>>> import numpy as np
>>> np.set_printoptions(suppress=True, linewidth=200)
>>> rnd = lambda a: np.round(a, 3) + 0
>>> data = np.load("out10.npy")
>>> print(data)
[[ 0.009  0.028 -1.986 -2.035 -2.012 -1.998 -2.008 -1.992 -0.964]
 [-1.066  0.05   1.006  0.943 -0.038  1.027  2.022 -0.117 -1.05 ]
 [-1.007 -0.063  2.96   3.021  1.986  2.974  3.924  2.031 -0.018]
 [ 1.067 -0.051  2.933  2.961  3.976  3.064  1.961  4.033  3.022]
 [-0.076 -0.034  1.982  1.997  2.024  1.963  1.955  2.007  1.042]]
>>> U, sig, Vh = np.linalg.svd(data)
>>> print(rnd(sig))
[12.857  4.241  0.131  0.109  0.046]
>>> print(np.argmax(sig[:-1] / (sig[1:] + 1e-6)) + 1)
2
>>> out = U[:, :2] @ np.diag(sig[:2]) @ Vh[:2]
>>> print(rnd(np.abs(data - out).max()))
0.08
>>> print(rnd(np.linalg.norm(data - out) / np.linalg.norm(data)))
0.013
>>> print(np.linalg.matrix_rank(data, rtol=0.05))
2
>>> E = np.array([[-2.0, 1.0, 0.0, 0.0],
...     [0.0, -2.0, 1.0, 0.0],
...     [0.0, 0.0, -2.0, 1.0],
...     [0.0, 0.0, 0.0, -2.0]])
>>> # triangular: eigenvalues sit on the diagonal
>>> evals, V = np.linalg.eig(E)
>>> print(np.prod(evals))
16.0
>>> print(rnd(np.sort(np.linalg.eigvals(np.linalg.inv(E)))))
[-0.5 -0.5 -0.5 -0.5]
>>> out = E / np.sqrt((E ** 2).mean(axis=1, keepdims=True))
>>> print(np.linalg.matrix_rank(E - E.mean(axis=1, keepdims=True)))
3
>>> print(E - E.mean(axis=1, keepdims=True))
[[-1.75  1.25  0.25  0.25]
 [ 0.25 -1.75  1.25  0.25]
 [ 0.25  0.25 -1.75  1.25]
 [ 0.5   0.5   0.5  -1.5 ]]
>>> print(rnd(np.linalg.norm(out, axis=1)))
[2. 2. 2. 2.]
>>> print(rnd(np.linalg.matrix_power(E, 4)))
[[ 16. -32.  24.  -8.]
 [  0.  16. -32.  24.]
 [  0.   0.  16. -32.]
 [  0.   0.   0.  16.]]
>>> print(rnd(np.linalg.det(E)))
16.0
>>> print(rnd(np.abs(np.linalg.eigvals(E)).max()))
2.0
>>> E.inv()
Traceback (most recent call last):
  File "<python-input-24>", line 1, in <module>
    E.inv()
    ^^^^^
AttributeError: 'numpy.ndarray' object has no attribute 'inv'
>>> print((E - E.T) / 2)
[[ 0.   0.5  0.   0. ]
 [-0.5  0.   0.5  0. ]
 [ 0.  -0.5  0.   0.5]
 [ 0.   0.  -0.5  0. ]]
>>> print(np.linalg.matrix_rank(E - E[0, 0] * np.eye(4)))
3
>>> print(np.prod(np.diag(E)), rnd(np.linalg.det(E)))
16.0 16.0
>>> rng = np.random.default_rng(8848)
>>> idx = rng.permutation(4)
>>> print(idx)
[2 1 0 3]
>>> out = E[idx][:, idx]
>>> print(rnd(np.linalg.det(out)), rnd(np.linalg.det(E[idx])))
16.0 -16.0
>>> feats = np.loadtxt("m.csv", delimiter=",")
>>> print(feats)
[[  9.   9. -27.  -7.  -7.  21.]
 [  0.  18.  18.   0. -14. -14.]
 [ 27. -27.  27. -21.  21. -21.]
 [  3.   3.  -9.   5.   5. -15.]
 [  0.   6.   6.   0.  10.  10.]
 [  9.  -9.   9.  15. -15.  15.]]
>>> theta = np.radians(36)
>>> r_ = np.eye(6)
>>> r_[5, 5] = r_[4, 4] = np.cos(theta)
>>> r_[5, 4], r_[4, 5] = -np.sin(theta), np.sin(theta)
>>> print(rnd(r_))
[[ 1.     0.     0.     0.     0.     0.   ]
 [ 0.     1.     0.     0.     0.     0.   ]
 [ 0.     0.     1.     0.     0.     0.   ]
 [ 0.     0.     0.     1.     0.     0.   ]
 [ 0.     0.     0.     0.     0.809  0.588]
 [ 0.     0.     0.     0.    -0.588  0.809]]
>>> out = feats @ r_.T
>>> print(np.allclose(feats @ feats.T, out @ out.T))
True
>>> print(rnd(np.linalg.svd(feats, compute_uv=False)), rnd(np.linalg.svd(out, compute_uv=False)))
[63.808 38.064 32.231 22.138 19.227 11.182] [63.808 38.064 32.231 22.138 19.227 11.182]
>>> A = np.loadtxt("data.csv", delimiter=",")
>>> print(A)
[[ 10.169   2.927   1.299   2.605  -1.053   3.883   7.526   4.337   0.975]
 [ -9.429   5.741  -6.717  -4.074   9.195  -9.932 -10.474  -6.954  -3.414]
 [  4.344  -4.073  11.663   2.245 -10.068  15.449  -5.776   1.264  -0.151]
 [  7.914  -0.028  -0.249   2.926  -3.418   3.115   8.537   2.05    1.403]
 [ -3.976  -2.186   2.682  -3.428   3.389  -3.259  -1.078  -2.696   1.087]
 [  5.739   8.079  -3.439   6.537   6.979  -0.951  -7.863  -4.813   1.38 ]
 [  0.159  -9.929   5.52    6.553  -9.463  14.489   1.737   3.488  -3.849]
 [  1.594   3.449  -1.049   0.081   4.803  -4.144  -3.3    -0.844  -1.18 ]
 [  3.187   4.217  -1.229   3.125   1.628  -0.423  -2.745  -3.199   2.648]
 [ -5.87    2.401  -0.19   -7.884   1.031  -5.069  -6.557   0.916   1.003]
 [  4.244   7.263  -4.477   0.214   7.902  -9.755   2.189  -5.198   2.858]
 [  3.876   5.634  -1.107  -1.811   3.368  -4.579   1.782   6.589   0.504]
 [ -0.431  -2.168  -3.206   3.886  -2.65    2.617   1.028  -0.294  -3.273]
 [ -8.563  -1.091  -6.625  -2.869   1.476  -4.835  -1.828   0.461  -2.063]
 [ -6.066   3.476  -6.858  -1.462   7.83   -7.582  -6.102 -12.369  -1.306]
 [  4.479  -1.045   5.235  -0.516  -4.782   5.091   6.133   7.639   0.464]
 [  0.364   4.631  -3.005   2.468   8.294  -5.137  -6.97   -5.728   0.051]
 [ -2.375  -3.681  -5.044   3.832  -8.016   5.619  -1.234   0.562  -0.041]
 [ -1.746  -3.624  -3.166   4.62   -5.29    7.582  -2.521  -1.73   -2.79 ]
 [ -4.926   1.517  -0.945  -0.487   2.68   -1.664  -6.084  -3.526   0.301]
 [  3.766   3.679   1.003  -3.932  -1.462  -0.315   3.092   2.422   3.005]
 [ -8.499   2.127  -4.094  -4.391   2.469  -7.129  -8.992  -1.123  -0.464]
 [  4.27   -0.542   2.949  -3.688  -6.771   2.915   9.403   8.581   1.153]
 [  3.279   5.352  -0.228  -0.708   2.138  -1.275  -6.39   -1.269   1.303]
 [  1.064  -2.022   3.215   0.766  -1.387   1.863   6.443   2.299  -1.425]
 [  6.975   3.984   1.219  -0.41    5.312  -3.421   2.758   1.097   0.268]
 [  9.513   3.281   0.401   5.598   0.699   4.532   2.308  -0.53    1.078]
 [ -2.922  -4.733   3.878   2.324  -0.754   4.411  -0.105  -2.866   0.305]
 [ -3.363  -7.75    0.515   5.596  -4.248   8.167   2.037  -0.907  -3.103]
 [  6.781   7.87    1.054   1.352   4.236  -2.098  -4.223  -1.172   1.041]
 [  1.095   6.439  -0.672  -3.485   3.94   -6.318  -5.094  -1.859   1.835]
 [  1.084  -0.71   -5.176   4.94    3.198  -1.277   5.045  -4.55   -1.143]
 [  2.656  -6.723   3.94    3.461  -5.75    6.743   7.375   4.406  -1.072]]
>>> theta = np.radians(36)
>>> r_ = np.eye(9)
>>> r_[2, 2] = r_[0, 0] = np.cos(theta)
>>> r_[2, 0], r_[0, 2] = -np.sin(theta), np.sin(theta)
>>> print(rnd(r_))
[[ 0.809  0.     0.588  0.     0.     0.     0.     0.     0.   ]
 [ 0.     1.     0.     0.     0.     0.     0.     0.     0.   ]
 [-0.588  0.     0.809  0.     0.     0.     0.     0.     0.   ]
 [ 0.     0.     0.     1.     0.     0.     0.     0.     0.   ]
 [ 0.     0.     0.     0.     1.     0.     0.     0.     0.   ]
 [ 0.     0.     0.     0.     0.     1.     0.     0.     0.   ]
 [ 0.     0.     0.     0.     0.     0.     1.     0.     0.   ]
 [ 0.     0.     0.     0.     0.     0.     0.     1.     0.   ]
 [ 0.     0.     0.     0.     0.     0.     0.     0.     1.   ]]
>>> out = A @ r_.T
>>> print(rnd(np.abs(out - A).max(axis=0)))
[6.026 0.    6.825 0.    0.    0.    0.    0.    0.   ]
>>> print(rnd(np.linalg.svd(A, compute_uv=False)), rnd(np.linalg.svd(out, compute_uv=False)))
[59.272 36.136 27.484 22.655 14.148  9.551  5.655  3.634  2.697] [59.272 36.136 27.484 22.655 14.148  9.551  5.655  3.634  2.697]
>>> print(rnd(np.linalg.det(r_)), rnd(np.trace(r_)))
1.0 8.618
>>> print(rnd((r_ + r_.T) / 2))
[[0.809 0.    0.    0.    0.    0.    0.    0.    0.   ]
 [0.    1.    0.    0.    0.    0.    0.    0.    0.   ]
 [0.    0.    0.809 0.    0.    0.    0.    0.    0.   ]
 [0.    0.    0.    1.    0.    0.    0.    0.    0.   ]
 [0.    0.    0.    0.    1.    0.    0.    0.    0.   ]
 [0.    0.    0.    0.    0.    1.    0.    0.    0.   ]
 [0.    0.    0.    0.    0.    0.    1.    0.    0.   ]
 [0.    0.    0.    0.    0.    0.    0.    1.    0.   ]
 [0.    0.    0.    0.    0.    0.    0.    0.    1.   ]]
>>> print(np.allclose(r_ @ r_.T, r_.T @ r_))
True
>>> P = np.triu(np.array([[-1, 3, -3, 3], [1, 0, 0, 3], [1, 3, -3, -1], [3, 0, -3, -1]]), 1) + np.eye(4)
>>> out = P @ E @ np.linalg.inv(P)
>>> print(np.poly(out))
[ 1.  8. 24. 32. 16.]
>>> cov = A.T @ A
>>> print(np.allclose(cov, cov.T))
True
>>> print((A @ A.T).shape)
(33, 33)
>>> print((feats + feats.T) / 2)
[[  9.    4.5   0.   -2.   -3.5  15. ]
 [  4.5  18.   -4.5   1.5  -4.  -11.5]
 [  0.   -4.5  27.  -15.   13.5  -6. ]
 [ -2.    1.5 -15.    5.    2.5   0. ]
 [ -3.5  -4.   13.5   2.5  10.   -2.5]
 [ 15.  -11.5  -6.    0.   -2.5  15. ]]
>>> print(feats @ feats)
[[ -480.   720.  -600.   784. -1176.   980.]
 [  360.  -120.   600.  -588.   196.  -980.]
 [  720.  -720.  -360. -1176.  1176.   588.]
 [ -336.   504.  -420.   -32.    48.   -40.]
 [  252.   -84.   420.    24.    -8.    40.]
 [  504.  -504.  -252.    48.   -48.   -24.]]
>>> print((feats - feats.T) / 2)
[[  0.    4.5 -27.   -5.   -3.5   6. ]
 [ -4.5   0.   22.5  -1.5 -10.   -2.5]
 [ 27.  -22.5   0.   -6.    7.5 -15. ]
 [  5.    1.5   6.    0.    2.5 -15. ]
 [  3.5  10.   -7.5  -2.5   0.   12.5]
 [ -6.    2.5  15.   15.  -12.5   0. ]]
>>> print(rnd(np.sort(np.abs(np.linalg.eigvals(feats)))))
[16.248 16.248 34.467 34.467 34.467 34.467]
>>> np.linalg.determinant(feats)
Traceback (most recent call last):
  File "<python-input-66>", line 1, in <module>
    np.linalg.determinant(feats)
    ^^^^^^^^^^^^^^^^^^^^^
AttributeError: module 'numpy.linalg' has no attribute 'determinant'
>>> print(rnd(np.linalg.matrix_power(feats, 2)))
[[ -480.   720.  -600.   784. -1176.   980.]
 [  360.  -120.   600.  -588.   196.  -980.]
 [  720.  -720.  -360. -1176.  1176.   588.]
 [ -336.   504.  -420.   -32.    48.   -40.]
 [  252.   -84.   420.    24.    -8.    40.]
 [  504.  -504.  -252.    48.   -48.   -24.]]
>>> print(rnd(np.abs(np.linalg.eigvals(feats)).max()))
34.467
>>> feats.inv()
Traceback (most recent call last):
  File "<python-input-69>", line 1, in <module>
    feats.inv()
    ^^^^^^^^^
AttributeError: 'numpy.ndarray' object has no attribute 'inv'
>>> arr = np.load("a.npy")
>>> print(arr)
[[  8   3 -16  -1]
 [ -4  -1   8  -8]
 [  3   0  -6   2]
 [ -6  -3  12  -4]
 [ -6  -7  12  -2]]
>>> # rank 3
>>> print(np.unique(arr.round(6), axis=0).shape)
(5, 4)
>>> print(rnd(arr @ np.linalg.pinv(arr) @ arr))
[[  8.   3. -16.  -1.]
 [ -4.  -1.   8.  -8.]
 [  3.   0.  -6.   2.]
 [ -6.  -3.  12.  -4.]
 [ -6.  -7.  12.  -2.]]
>>> print(rnd(np.trace(np.linalg.pinv(arr) @ arr)))
3.0
>>> print(np.allclose(arr[:-1].T @ np.linalg.lstsq(arr[:-1].T, arr[-1])[0], arr[-1]))
True
>>> rank = np.linalg.matrix_rank(arr)
>>> print(rank)
3
>>> ns = np.linalg.svd(arr)[2][rank:].T
>>> print([int(np.linalg.matrix_rank(np.delete(arr, i, axis=0))) for i in range(5)])
[3, 3, 3, 3, 3]
>>> print(rnd(ns @ ns.T))
[[0.8 0.  0.4 0. ]
 [0.  0.  0.  0. ]
 [0.4 0.  0.2 0. ]
 [0.  0.  0.  0. ]]
>>> cov = arr.T @ arr
>>> print((arr @ arr.T).shape)
(5, 5)
>>> print(np.linalg.matrix_rank(cov))
3
